$ python -q
>>> import numpy as np
>>> np.set_printoptions(suppress=True, linewidth=160)
>>> X = np.loadtxt("w.csv", delimiter=",")
>>> X.round(1) + 0
array([[-0.4,  0.4,  0.4,  0.6, -0.4],
       [-0.9, -0.4, -0.1, -0.2,  0.2],
       [-0.1,  0.2,  0. , -0.7, -0.7],
       [ 0.1,  0. ,  0.9, -0.3,  0.3],
       [-0.2,  0.8, -0.2, -0.2,  0.5]])
>>> x0 = np.array([3, -5, 0, 2, 2])
>>> np.round(np.linalg.inv(X), 1) + 0
array([[-0.4, -0.9, -0.1,  0.1, -0.2],
       [ 0.4, -0.4,  0.2,  0. ,  0.8],
       [ 0.4, -0.1,  0. ,  0.9, -0.2],
       [ 0.6, -0.2, -0.7, -0.3, -0.2],
       [-0.4,  0.2, -0.7,  0.3,  0.5]])
>>> A2 = np.linalg.inv(X)
>>> np.round(X @ A2, 1) + 0
array([[1., 0., 0., 0., 0.],
       [0., 1., 0., 0., 0.],
       [0., 0., 1., 0., 0.],
       [0., 0., 0., 1., 0.],
       [0., 0., 0., 0., 1.]])
>>> round(np.linalg.det(X) * np.linalg.det(A2), 1)
np.float64(1.0)
>>> print(np.allclose(A2, X.T))
True
>>> (np.abs(A2) > 1e-9).astype(int)
array([[1, 1, 1, 1, 1],
       [1, 1, 1, 1, 1],
       [1, 1, 1, 1, 1],
       [1, 1, 1, 1, 1],
       [1, 1, 1, 1, 1]])
>>> f, v = X[1], X[4]
>>> np.round(f @ v, 1)
np.float64(0.0)
>>> p = (f @ v) / (f @ f) * f
>>> print(np.round(np.linalg.norm(f + v) ** 2 + np.linalg.norm(f - v) ** 2, 1))
4.0
>>> f = np.array([1, 0, -1, 2, 2])
>>> A2 = X + np.outer(f, np.eye(5)[1])
>>> A2.round(1) + 0
array([[-0.4,  1.4,  0.4,  0.6, -0.4],
       [-0.9, -0.4, -0.1, -0.2,  0.2],
       [-0.1, -0.8,  0. , -0.7, -0.7],
       [ 0.1,  2. ,  0.9, -0.3,  0.3],
       [-0.2,  2.8, -0.2, -0.2,  0.5]])
>>> np.round(np.linalg.det(A2) / np.linalg.det(X), 1), np.round(1 + np.linalg.solve(X, f)[1], 1)
(np.float64(2.7), np.float64(2.7))
>>> hat = np.triu(np.array([[2, 1, 2, 2, 1],
...     [1, 0, 1, 1, 1],
...     [0, 2, 2, 1, 0],
...     [2, 2, 1, 0, 2],
...     [1, 0, 1, 1, 1]]), 1) + np.eye(5)
>>> A2 = hat @ X @ np.linalg.inv(hat)
>>> round(np.trace(A2), 1), round(np.trace(X), 1)
(np.float64(-0.7), np.float64(-0.7))
>>> np.linalg.matrix_rank(A2)
np.int64(5)
>>> print(np.round(np.poly(A2), 1))
[ 1.   0.7  0.6 -0.6 -0.7 -1. ]
>>> A2 = np.array([[0.6, -0.8, 0.4],
...     [-0.6, 0.7, 0.8],
...     [-1.0, 0.5, 1.0],
...     [1.0, 0.8, 2.4],
...     [-0.5, -1.1, -0.6]])
>>> cent = np.array([[0.7, 1.7, -0.2, 0.4, -1.7],
...     [-0.7, -0.8, -1.2, -0.1, 0.5],
...     [-0.3, 0.5, 0.1, 0.1, -0.7]])
>>> feats = A2 @ cent
>>> feats.round(1)
array([[ 0.9,  1.9,  0.9,  0.4, -1.7],
       [-1.2, -1.2, -0.6, -0.2,  0.8],
       [-1.3, -1.6, -0.3, -0.4,  1.2],
       [-0.6,  2.3, -0.9,  0.6, -3. ],
       [ 0.6, -0.3,  1.4, -0.2,  0.7]])
>>> left, sig, VT = np.linalg.svd(feats)
>>> vecs = VT[:(sig > 1e-8).sum()]
>>> rng = np.random.default_rng(20)
>>> x0 = feats[3] + -3 * feats[2] + rng.integers(2) * np.eye(5)[0]
>>> x0.round(1) + 0
array([ 4.5,  7.1,  0. ,  1.6, -6.7])
>>> np.allclose(vecs.T @ vecs @ x0, x0)
False
>>> np.round(vecs.T @ vecs, 1) + 0
array([[ 0.9,  0.2,  0. ,  0.1,  0.2],
       [ 0.2,  0.5,  0.1,  0.1, -0.4],
       [ 0. ,  0.1,  1. , -0.1,  0. ],
       [ 0.1,  0.1, -0.1,  0. , -0.1],
       [ 0.2, -0.4,  0. , -0.1,  0.6]])
>>> np.round(np.diag(vecs.T @ vecs), 1) + 0
array([0.9, 0.5, 1. , 0. , 0.6])
>>> round(float(np.linalg.norm(x0 - vecs.T @ vecs @ x0)), 1)
0.3
>>> A2 = np.array([[4, 1], [2, 3]])
>>> cent = np.kron(A2, feats)
>>> cent.shape
(10, 10)
>>> np.round(np.linalg.norm(cent, 2), 1), np.round(np.linalg.norm(A2, 2) * np.linalg.norm(feats, 2), 1)
(np.float64(27.0), np.float64(27.0))
>>> np.linalg.matrix_rank(cent)
np.int64(6)
>>> W0 = np.loadtxt("m.csv", delimiter=",")
>>> W0
array([[ 47.8,   1.2, -15.6],
       [ 44.4,   1.5, -13.9],
       [ 42.2,   1.6, -12.8],
       [ 40.2,   1.8, -11.9],
       [ 34.7,   2.2,  -9.3],
       [ 11.4,   3. ,  -0.3],
       [  0.5,  -1.7,   0.8],
       [  0.6,  -1.8,   1. ],
       [  0.6,  -1.9,   1.1],
       [  0.5,  -2.8,   5.3],
       [ -0.9,  -3.1,  11.4],
       [ -0.9,  -3.1,  11.5],
       [ -2.4,  -3. ,  16.1],
       [ -3.7,  -2.9,  19.5],
       [ -6. ,  -2.6,  25.2]])
>>> Xc = (W0 - W0.mean(axis=0)) / W0.std(axis=0)
>>> np.argwhere(np.abs(Xc) > 2)
array([], shape=(0, 2), dtype=int64)
>>> Xc.std(axis=0)
array([1., 1., 1.])
>>> coef = np.linalg.lstsq(np.delete(Xc, 2, axis=1), Xc[:, 2])[0]
>>> coef.round(1)
array([-0.7, -0.2])
>>> Xc = W0 - W0.mean(axis=0)
>>> vecs = np.linalg.svd(Xc)[2][:2]
>>> A2 = Xc - Xc @ vecs.T @ vecs
>>> np.linalg.norm(A2, axis=1).round(6).argmax()
np.int64(5)
>>> z = rng.permutation(3)
>>> A2 = W0[:, z] * rng.choice([-1, 1], 3)
>>> A2
array([[ 47.8,  -1.2,  15.6],
       [ 44.4,  -1.5,  13.9],
       [ 42.2,  -1.6,  12.8],
       [ 40.2,  -1.8,  11.9],
       [ 34.7,  -2.2,   9.3],
       [ 11.4,  -3. ,   0.3],
       [  0.5,   1.7,  -0.8],
       [  0.6,   1.8,  -1. ],
       [  0.6,   1.9,  -1.1],
       [  0.5,   2.8,  -5.3],
       [ -0.9,   3.1, -11.4],
       [ -0.9,   3.1, -11.5],
       [ -2.4,   3. , -16.1],
       [ -3.7,   2.9, -19.5],
       [ -6. ,   2.6, -25.2]])
>>> left, _, VT = np.linalg.svd(W0.T @ A2)
>>> np.round(left @ VT, 1) + 0
array([[ 1.,  0.,  0.],
       [ 0., -1.,  0.],
       [ 0.,  0., -1.]])
>>> arr = np.array([[3, 0, 0, 0], [0, 3, 0, 0], [0, 0, 4, 0], [0, 0, 0, 3]])
>>> z = rng.permutation(4)
>>> A2 = arr[:, z] * rng.choice([-1, 1], 4)
>>> print(A2)
[[ 0 -3  0  0]
 [ 0  0 -3  0]
 [-4  0  0  0]
 [ 0  0  0 -3]]
>>> left, _, VT = np.linalg.svd(arr.T @ A2)
>>> print(z)
[2 0 1 3]
>>> x0 = np.ones(4)
>>> for _ in range(6):
...     x0 = arr @ x0
...     x0 /= np.linalg.norm(x0)
...     print(round(x0 @ arr @ x0, 1))
... 
3.4
3.5
3.7
3.8
3.9
3.9
>>> x0.round(1)
array([0.2, 0.2, 1. , 0.2])
>>> print(np.allclose(arr, arr.T))
True
>>> np.linalg.matrix_power(arr, 2)
array([[ 9,  0,  0,  0],
       [ 0,  9,  0,  0],
       [ 0,  0, 16,  0],
       [ 0,  0,  0,  9]])
>>> np.round(np.abs(np.linalg.eigvals(arr)).max(), 1)
np.float64(4.0)
>>> arr @ arr
array([[ 9,  0,  0,  0],
       [ 0,  9,  0,  0],
       [ 0,  0, 16,  0],
       [ 0,  0,  0,  9]])
>>> np.allclose(arr @ arr.T, arr.T @ arr)
True
>>> (arr - arr.T) / 2
array([[0., 0., 0., 0.],
       [0., 0., 0., 0.],
       [0., 0., 0., 0.],
       [0., 0., 0., 0.]])
>>> round(np.linalg.det(arr), 1)
np.float64(108.0)
>>> print((arr + arr.T) / 2)
[[3. 0. 0. 0.]
 [0. 3. 0. 0.]
 [0. 0. 4. 0.]
 [0. 0. 0. 3.]]
>>> arr @ arr.T
array([[ 9,  0,  0,  0],
       [ 0,  9,  0,  0],
       [ 0,  0, 16,  0],
       [ 0,  0,  0,  9]])
>>> arr.T @ arr
array([[ 9,  0,  0,  0],
       [ 0,  9,  0,  0],
       [ 0,  0, 16,  0],
       [ 0,  0,  0,  9]])
>>> np.round(np.linalg.norm(arr, axis=0), 1)
array([3., 3., 4., 3.])
>>> print(arr[:, 3] @ arr[:, 1])
0
>>> K = np.tril(np.array([[-4, 0, -5, -1, -1],
...     [3, 2, -4, -5, -4],
...     [-4, -1, 5, 3, -2],
...     [0, 1, -3, 4, 2],
...     [-5, -2, 4, 2, 5]]), -1) + np.eye(5, dtype=int)
>>> print(K)
[[ 1  0  0  0  0]
 [ 3  1  0  0  0]
 [-4 -1  1  0  0]
 [ 0  1 -3  1  0]
 [-5 -2  4  2  1]]
>>> evals, vecs = np.linalg.eig(K)
>>> print(np.prod(evals))
1.0
>>> K @ vecs[:, 0] - evals[0] * vecs[:, 0]
array([0., 0., 0., 0., 0.])
>>> print(np.round(np.sort(np.linalg.eigvals(K @ K)), 1))
[1. 1. 1. 1. 1.]
>>> z = rng.permutation(5)
>>> A2 = K[:, z] * rng.choice([-1, 1], 5)
>>> A2
array([[ 0,  1,  0,  0,  0],
       [ 1,  3,  0,  0,  0],
       [-1, -4,  0, -1,  0],
       [ 1,  0,  0,  3,  1],
       [-2, -5, -1, -4,  2]])
>>> left, _, VT = np.linalg.svd(K.T @ A2)
>>> np.round(np.linalg.lstsq(K, A2)[0], 1) + 0
array([[ 0.,  1.,  0.,  0.,  0.],
       [ 1.,  0.,  0.,  0.,  0.],
       [ 0.,  0.,  0., -1.,  0.],
       [ 0.,  0.,  0.,  0.,  1.],
       [ 0.,  0., -1.,  0.,  0.]])
>>> z
array([1, 0, 4, 2, 3])
>>> A2 = K / np.linalg.norm(K, axis=1, keepdims=True)
>>> cov = A2 @ A2.T
>>> print(cov[4].round(1))
[-0.7 -0.8  0.9 -0.5  1. ]
>>> np.argwhere(np.triu(np.abs(cov) > 0.95, 1))
array([[1, 2]])
>>> np.round(np.linalg.norm(A2, axis=1), 1)
array([1., 1., 1., 1., 1.])
>>> np.linalg.matrix_rank(K - K[0, 0] * np.eye(5))
np.int64(4)
>>> A2 = np.array([[0, 0, 3], [1, 3, 2]])
>>> cent = np.kron(A2, K)
>>> round(np.linalg.norm(cent, 2), 1), round(np.linalg.norm(A2, 2) * np.linalg.norm(K, 2), 1)
(np.float64(36.7), np.float64(36.7))
>>> E = np.load("case16.npy")
>>> E.round(1)
array([[ 2.6,  0.9,  3.2, -2. ],
       [ 1.1,  0.4,  1.3, -0.8],
       [-0.8, -0.3, -1. ,  0.6]])
>>> x0 = np.array([-4, -4, 4, -4, 1])
>>> h = np.maximum(X @ x0, 0)
>>> h.round(1)
array([0. , 5.5, 1.7, 5.2, 0. ])
>>> np.round(np.tanh(X @ x0), 1)
array([-0.7,  1. ,  0.9,  1. , -1. ])
>>> np.flatnonzero(h > 1e-9)
array([1, 2, 3])
>>> np.round(np.maximum(X @ x0, 0) - np.maximum(-X @ x0, 0), 1)
array([-1. ,  5.5,  1.7,  5.2, -2. ])
>>> np.round(X * (h > 1e-9)[:, None], 1) + 0
array([[ 0. ,  0. ,  0. ,  0. ,  0. ],
       [-0.9, -0.4, -0.1, -0.2,  0.2],
       [-0.1,  0.2,  0. , -0.7, -0.7],
       [ 0.1,  0. ,  0.9, -0.3,  0.3],
       [ 0. ,  0. ,  0. ,  0. ,  0. ]])
>>> round(np.linalg.norm(E, 2) / np.linalg.norm(E), 1)
np.float64(1.0)
>>> np.argsort(-np.linalg.norm(E, axis=0).round(6), kind="stable")[:3]
array([2, 0, 3])
>>> print(np.linalg.cond(E) > 100)
True
>>> x0 = np.array([0, 0, 3, 1])
>>> h = np.maximum(E @ x0, 0)
>>> np.round(E.T @ h, 1)
array([ 23. ,   7.7,  28.2, -17.9])
>>> r = np.linalg.matrix_rank(E)
>>> print(r)
1
>>> null = np.linalg.svd(E)[2][r:].T
>>> np.round(E @ null, 1) + 0
array([[0., 0., 0.],
       [0., 0., 0.],
       [0., 0., 0.]])
>>> [int(np.linalg.matrix_rank(np.delete(E, i, axis=0))) for i in range(3)]
[1, 1, 1]
>>> np.allclose(E @ null, 0)
True
>>> print(null.shape)
(4, 3)
